$ python -q
>>> import numpy as np
>>> np.set_printoptions(precision=1, suppress=True, linewidth=100, floatmode="fixed")
>>> tidy = lambda a: np.round(a, 1) + 0
>>> m1 = np.loadtxt("a.csv", delimiter=",")
>>> m1
array([[-1.0,  0.0,  1.0,  2.0,  3.0],
       [ 4.0,  5.0,  6.0,  7.0,  8.0],
       [ 9.0, 10.0, 11.0, 12.0, 13.0],
       [14.0, 15.0, 16.0, 17.0, 18.0]])
>>> M2 = np.array([[1, 2], [1, 1]])
>>> cent = np.kron(M2, m1)
>>> cent.shape
(8, 10)
>>> tidy(np.linalg.norm(cent, 2)), tidy(np.linalg.norm(M2, 2) * np.linalg.norm(m1, 2))
(np.float64(119.9), np.float64(119.9))
>>> cent
array([[-1.0,  0.0,  1.0,  2.0,  3.0, -2.0,  0.0,  2.0,  4.0,  6.0],
       [ 4.0,  5.0,  6.0,  7.0,  8.0,  8.0, 10.0, 12.0, 14.0, 16.0],
       [ 9.0, 10.0, 11.0, 12.0, 13.0, 18.0, 20.0, 22.0, 24.0, 26.0],
       [14.0, 15.0, 16.0, 17.0, 18.0, 28.0, 30.0, 32.0, 34.0, 36.0],
       [-1.0,  0.0,  1.0,  2.0,  3.0, -1.0,  0.0,  1.0,  2.0,  3.0],
       [ 4.0,  5.0,  6.0,  7.0,  8.0,  4.0,  5.0,  6.0,  7.0,  8.0],
       [ 9.0, 10.0, 11.0, 12.0, 13.0,  9.0, 10.0, 11.0, 12.0, 13.0],
       [14.0, 15.0, 16.0, 17.0, 18.0, 14.0, 15.0, 16.0, 17.0, 18.0]])
>>> left, s, VT = np.linalg.svd(m1)
>>> vecs = VT[:(s > 1e-8).sum()]
>>> rng = np.random.default_rng(6845)
>>> x0 = m1[1] + 4 * m1[0] + rng.integers(2) * np.eye(5)[3]
>>> x0
array([ 0.0,  5.0, 10.0, 16.0, 20.0])
>>> tidy(vecs.T @ vecs)
array([[ 0.6,  0.4,  0.2,  0.0, -0.2],
       [ 0.4,  0.3,  0.2,  0.1,  0.0],
       [ 0.2,  0.2,  0.2,  0.2,  0.2],
       [ 0.0,  0.1,  0.2,  0.3,  0.4],
       [-0.2,  0.0,  0.2,  0.4,  0.6]])
>>> np.allclose(vecs.T @ vecs @ x0, x0)
False
>>> tidy(np.diag(vecs.T @ vecs))
array([0.6, 0.3, 0.2, 0.3, 0.6])
>>> tidy(np.linalg.norm(x0 - vecs.T @ vecs @ x0))
np.float64(0.8)
>>> np.linalg.matrix_rank(np.vstack([m1, x0]))
np.int64(3)
